% ipython --no-banner

In [1]: import numpy as np

In [2]: from numpy import linalg as LA

In [3]: np.set_printoptions(precision=2, suppress=True, linewidth=200, sign=" ")

In [4]: def rnd(a):
   ...:     return np.round(a, 2) + 0
   ...: 

In [5]: mat = np.loadtxt("a.csv", delimiter=",")

In [6]: rnd(mat)
Out[6]: 
array([[ 0.  ,  1.96,  1.98],
       [ 0.03,  2.97,  2.96],
       [-0.03, -3.81, -3.84],
       [ 0.01,  0.64,  0.63],
       [-0.01, -1.7 , -1.72],
       [-0.01,  1.44,  1.47],
       [-0.02, -0.84, -0.82],
       [ 0.  , -3.31, -3.31],
       [ 0.03, -1.81, -1.84],
       [-0.04, -1.57, -1.58],
       [-0.01, -0.37, -0.36],
       [ 0.01,  0.64,  0.61],
       [ 0.02,  1.95,  1.93],
       [-0.03,  3.11,  3.13],
       [ 0.04, -1.34, -1.35],
       [-0.03,  2.87,  2.86],
       [-0.02, -2.22, -2.25],
       [ 0.02, -1.52, -1.55],
       [ 0.  ,  1.35,  1.36],
       [ 0.  ,  5.22,  5.23],
       [-0.01, -0.39, -0.43],
       [ 0.02,  2.33,  2.41],
       [ 0.04,  1.27,  1.28],
       [ 0.  ,  0.47,  0.43]])

In [7]: rnd(LA.norm(mat, 1)), rnd(LA.norm(mat, np.inf))
Out[7]: (np.float64(45.32), np.float64(10.45))

In [8]: rnd(LA.norm(mat) ** 2 / LA.norm(mat, 2) ** 2)
Out[8]: np.float64(1.0)

In [9]: rnd(LA.norm(mat, axis=0))
Out[9]: array([  0.11,  10.85,  10.9 ])

In [10]: rnd(mat[4] @ mat[17])
Out[10]: np.float64(5.24)

In [11]: rng = np.random.default_rng(29)

In [12]: B = mat + rng.integers(-2, 3, (24, 1)) @ rng.integers(-2, 3, (1, 3))

In [13]: rnd(B)
Out[13]: 
array([[ 4.  ,  5.96, -2.02],
       [-3.97, -1.03,  6.96],
       [-0.03, -3.81, -3.84],
       [ 0.01,  0.64,  0.63],
       [-2.01, -3.7 ,  0.28],
       [-0.01,  1.44,  1.47],
       [ 1.98,  1.16, -2.82],
       [-2.  , -5.31, -1.31],
       [ 0.03, -1.81, -1.84],
       [-4.04, -5.57,  2.42],
       [ 3.99,  3.63, -4.36],
       [-3.99, -3.36,  4.61],
       [ 0.02,  1.95,  1.93],
       [-2.03,  1.11,  5.13],
       [-3.96, -5.34,  2.65],
       [-2.03,  0.87,  4.86],
       [ 1.98, -0.22, -4.25],
       [-3.98, -5.52,  2.45],
       [-4.  , -2.65,  5.36],
       [-2.  ,  3.22,  7.23],
       [-4.01, -4.39,  3.57],
       [ 2.02,  4.33,  0.41],
       [-3.96, -2.73,  5.28],
       [ 2.  ,  2.47, -1.57]])

In [14]: rnd(B - mat)
Out[14]: 
array([[ 4.,  4., -4.],
       [-4., -4.,  4.],
       [ 0.,  0.,  0.],
       [ 0.,  0.,  0.],
       [-2., -2.,  2.],
       [ 0.,  0.,  0.],
       [ 2.,  2., -2.],
       [-2., -2.,  2.],
       [ 0.,  0.,  0.],
       [-4., -4.,  4.],
       [ 4.,  4., -4.],
       [-4., -4.,  4.],
       [ 0.,  0.,  0.],
       [-2., -2.,  2.],
       [-4., -4.,  4.],
       [-2., -2.,  2.],
       [ 2.,  2., -2.],
       [-4., -4.,  4.],
       [-4., -4.,  4.],
       [-2., -2.,  2.],
       [-4., -4.,  4.],
       [ 2.,  2., -2.],
       [-4., -4.,  4.],
       [ 2.,  2., -2.]])

In [15]: rnd(LA.svd(B - mat, compute_uv=False))
Out[15]: array([ 24.25,   0.  ,   0.  ])
